$ ipython --no-banner

In [1]: import numpy as np

In [2]: np.set_printoptions(precision=3, suppress=True, linewidth=160)

In [3]: data = np.loadtxt("sample8.csv", delimiter=",")

In [4]: data
Out[4]: 
array([[1.   , 0.2  , 0.04 , 0.008, 0.002, 0.   ],
       [0.2  , 1.   , 0.2  , 0.04 , 0.008, 0.002],
       [0.04 , 0.2  , 1.   , 0.2  , 0.04 , 0.008],
       [0.008, 0.04 , 0.2  , 1.   , 0.2  , 0.04 ],
       [0.002, 0.008, 0.04 , 0.2  , 1.   , 0.2  ],
       [0.   , 0.002, 0.008, 0.04 , 0.2  , 1.   ]])

In [5]: # symmetric

In [6]: left, sv, Vt = np.linalg.svd(data, full_matrices=False)

In [7]: np.round(Vt @ Vt.T, 3) + 0
Out[7]: 
array([[1., 0., 0., 0., 0., 0.],
       [0., 1., 0., 0., 0., 0.],
       [0., 0., 1., 0., 0., 0.],
       [0., 0., 0., 1., 0., 0.],
       [0., 0., 0., 0., 1., 0.],
       [0., 0., 0., 0., 0., 1.]])

In [8]: (sv > 1e-8).sum()
Out[8]: np.int64(6)

In [9]: sv / sv[0]
Out[9]: array([1.   , 0.87 , 0.726, 0.609, 0.528, 0.483])

In [10]: print(np.round(left.T @ left, 3) + 0)
[[1. 0. 0. 0. 0. 0.]
 [0. 1. 0. 0. 0. 0.]
 [0. 0. 1. 0. 0. 0.]
 [0. 0. 0. 1. 0. 0.]
 [0. 0. 0. 0. 1. 0.]
 [0. 0. 0. 0. 0. 1.]]

In [11]: print(np.round(left.T @ data @ Vt.T, 3) + 0)
[[1.423 0.    0.    0.    0.    0.   ]
 [0.    1.238 0.    0.    0.    0.   ]
 [0.    0.    1.034 0.    0.    0.   ]
 [0.    0.    0.    0.867 0.    0.   ]
 [0.    0.    0.    0.    0.752 0.   ]
 [0.    0.    0.    0.    0.    0.688]]

In [12]: np.abs(left[:, 0]).round(6).argmax()
Out[12]: np.int64(2)

In [13]: np.abs(Vt[0])
Out[13]: array([0.258, 0.419, 0.508, 0.508, 0.419, 0.258])

In [14]: print(np.cumsum(sv ** 2) / np.sum(sv ** 2))
[0.316 0.554 0.721 0.838 0.926 1.   ]

In [15]: np.round(np.sqrt((sv ** 2).sum()), 3), round(float(np.linalg.norm(data)), 3)
Out[15]: (np.float64(2.532), 2.532)

In [16]: x = np.array([0, -2, -1, 2, -1, -1])

In [17]: target = data @ x

In [18]: target
Out[18]: array([-0.426, -2.13 , -1.048,  1.48 , -0.856, -1.132])

In [19]: print(np.round(np.linalg.solve(data.T, data[4]), 3) + 0)
[0. 0. 0. 0. 1. 0.]

In [20]: np.round(np.linalg.solve(data, target + data[:, 5]), 3) + 0
Out[20]: array([ 0., -2., -1.,  2., -1.,  0.])

In [21]: np.round(np.linalg.solve(data, -2 * target), 3) + 0
Out[21]: array([ 0.,  4.,  2., -4.,  2.,  2.])

In [22]: np.round(np.linalg.solve(data, target), 3) + 0
Out[22]: array([ 0., -2., -1.,  2., -1., -1.])

In [23]: w, vecs = np.linalg.eigh(data)

In [24]: x = np.array([0, -1, 1, -1, -2, -1])

In [25]: round(float(x @ data @ x), 3)
Out[25]: 8.82

In [26]: np.linalg.eigvalsh(data[1:, 1:])
Out[26]: array([0.696, 0.786, 0.948, 1.172, 1.399])

In [27]: low = np.linalg.cholesky(data)

In [28]: print(data / np.sqrt(np.outer(np.diag(data), np.diag(data))))
[[1.    0.2   0.04  0.008 0.002 0.   ]
 [0.2   1.    0.2   0.04  0.008 0.002]
 [0.04  0.2   1.    0.2   0.04  0.008]
 [0.008 0.04  0.2   1.    0.2   0.04 ]
 [0.002 0.008 0.04  0.2   1.    0.2  ]
 [0.    0.002 0.008 0.04  0.2   1.   ]]

In [29]: np.round(np.prod(np.diag(low)) ** 2, 3), np.round(np.linalg.det(data), 3)
Out[29]: (np.float64(0.815), np.float64(0.815))

In [30]: u = np.array([3, 1])

In [31]: np.round(np.cross(data[4, :3], data[5, :3]), 3) + 0
Out[31]: array([0., 0., 0.])

In [32]: print(np.round(np.correlate(data[4], data[5], "full"), 3) + 0)
[0.002 0.008 0.042 0.208 1.042 0.408 0.082 0.016 0.004 0.    0.   ]

In [33]: print(np.polyval(u, data[4]))
[1.006 1.024 1.12  1.6   4.    1.6  ]

In [34]: other = np.array([[0, 0], [1, 1]])

In [35]: cent = np.array([[1, 1, 1], [-1, -3, 0], [0, 0, -1]])

In [36]: A = np.kron(other, cent)

In [37]: print(A)
[[ 0  0  0  0  0  0]
 [ 0  0  0  0  0  0]
 [ 0  0  0  0  0  0]
 [ 1  1  1  1  1  1]
 [-1 -3  0 -1 -3  0]
 [ 0  0 -1  0  0 -1]]

In [38]: # columns 0 and 3 are equal

In [39]: left, sv, Vt = np.linalg.svd(A, full_matrices=False)

In [40]: np.round(left.T @ A @ Vt.T, 3) + 0
Out[40]: 
array([[4.864, 0.   , 0.   , 0.   , 0.   , 0.   ],
       [0.   , 2.   , 0.   , 0.   , 0.   , 0.   ],
       [0.   , 0.   , 0.581, 0.   , 0.   , 0.   ],
       [0.   , 0.   , 0.   , 0.   , 0.   , 0.   ],
       [0.   , 0.   , 0.   , 0.   , 0.   , 0.   ],
       [0.   , 0.   , 0.   , 0.   , 0.   , 0.   ]])

In [41]: print(np.abs(left[:, 0]).round(6).argmax())
4

In [42]: left.shape, sv.shape, Vt.shape
Out[42]: ((6, 6), (6,), (6, 6))

In [43]: np.cumsum(sv ** 2) / np.sum(sv ** 2)
Out[43]: array([0.845, 0.988, 1.   , 1.   , 1.   , 1.   ])

In [44]: np.round(left.T @ left, 3) + 0
Out[44]: 
array([[1., 0., 0., 0., 0., 0.],
       [0., 1., 0., 0., 0., 0.],
       [0., 0., 1., 0., 0., 0.],
       [0., 0., 0., 1., 0., 0.],
       [0., 0., 0., 0., 1., 0.],
       [0., 0., 0., 0., 0., 1.]])

In [45]: np.allclose(left * sv @ Vt, A)
Out[45]: True
